$ ipython --no-banner

In [1]: import numpy as np

In [2]: np.set_printoptions(precision=3, suppress=True, linewidth=120, legacy="1.25")

In [3]: E = np.array([[0, 1, 0], [1, 0, 0], [0, 0, 1]])

In [4]: # symmetric, so the eigenvalues are real

In [5]: [round(float(np.linalg.det(E[:i, :i])), 2) + 0 for i in range(1, 4)]
Out[5]: [0.0, -1.0, -1.0]

In [6]: np.all(np.linalg.eigvalsh(E) > 0)
Out[6]: False

In [7]: theta = np.radians(45)

In [8]: Rm = np.eye(3)

In [9]: Rm[2, 2] = Rm[0, 0] = np.cos(theta)

In [10]: Rm[2, 0], Rm[0, 2] = -np.sin(theta), np.sin(theta)

In [11]: Rm
Out[11]: 
array([[ 0.707,  0.   ,  0.707],
       [ 0.   ,  1.   ,  0.   ],
       [-0.707,  0.   ,  0.707]])

In [12]: out = E @ Rm.T

In [13]: np.abs(out - E).max(axis=0)
Out[13]: array([0.707, 0.   , 0.707])

In [14]: evals, vecs = np.linalg.eigh(E)

In [15]: (evals > 1e-8).sum(), (evals < -1e-8).sum()
Out[15]: (2, 1)

In [16]: np.linalg.svd(E, compute_uv=False)
Out[16]: array([1., 1., 1.])

In [17]: np.round(vecs.T @ E @ vecs, 3) + 0
Out[17]: 
array([[-1.,  0.,  0.],
       [ 0.,  1.,  0.],
       [ 0.,  0.,  1.]])

In [18]: np.linalg.eigvalsh(E + 2 * np.eye(3))
Out[18]: array([1., 3., 3.])

In [19]: evals
Out[19]: array([-1.,  1.,  1.])

In [20]: F = np.array([[-18, 2], [2, -12]])

In [21]: hat = np.triu(np.array([[1, 3], [3, 1]]), 1) + np.eye(2)

In [22]: out = hat @ F @ np.linalg.inv(hat)

In [23]: np.linalg.matrix_rank(out)
Out[23]: 2

In [24]: np.poly(out)
Out[24]: array([  1.,  30., 212.])

In [25]: hat @ F - F @ hat
Out[25]: 
array([[ 6., 18.],
       [ 0., -6.]])
